$ python3 -q
>>> import numpy as np
>>> from numpy import linalg as LA
>>> np.set_printoptions(precision=2, suppress=True, linewidth=200)
>>> arr = np.load("data.npy")
>>> arr
array([[ 1,  3, -3,  0, -3],
       [ 3,  9, -9,  0, -9],
       [-3, -9,  9,  0,  9],
       [ 0,  0,  0,  0,  0],
       [-3, -9,  9,  0,  9]])
>>> # symmetric, so the eigenvalues are real
>>> np.einsum("ij,ji->", arr, arr)
np.int64(784)
>>> np.round(LA.det(2 * arr), 2), round(float(LA.det(arr)), 2)
(np.float64(0.0), 0.0)
>>> other = np.array([[0, 2], [3, 0]])
>>> feats = np.triu(other)
>>> feats
array([[0, 2],
       [0, 0]])
>>> # row 0 dominates
>>> feats @ feats
array([[0, 0],
       [0, 0]])
>>> LA.matrix_rank(feats - feats[0, 0] * np.eye(2))
np.int64(1)
>>> np.prod(np.diag(feats)), np.round(LA.det(feats), 2)
(np.int64(0), np.float64(0.0))
>>> hat = np.triu(np.array([[3, -1], [1, -1]]), 1) + np.eye(2)
>>> other = hat @ feats @ LA.inv(hat)
>>> np.poly(other)
array([1., 0., 0.])
>>> hat @ feats - feats @ hat
array([[0., 0.],
       [0., 0.]])
>>> round(float(LA.det(other)), 2)
0.0
>>> LA.matrix_rank(other)
np.int64(1)
>>> other
array([[0., 2.],
       [0., 0.]])
>>> np.trace(other), np.trace(feats)
(np.float64(0.0), np.int64(0))
>>> rank = LA.matrix_rank(feats)
>>> rank
np.int64(1)
>>> N = LA.svd(feats)[2][rank:].T
>>> N[:, 0] / N[np.abs(N[:, 0]).round(6).argmax(), 0]
array([ 1., -0.])
>>> N @ N.T
array([[1., 0.],
       [0., 0.]])
>>> [int(LA.matrix_rank(feats[:, :j + 1])) for j in range(2)]
[0, 1]
>>> [int(LA.matrix_rank(feats[:i])) for i in range(1, len(feats) + 1)]
[1, 1]
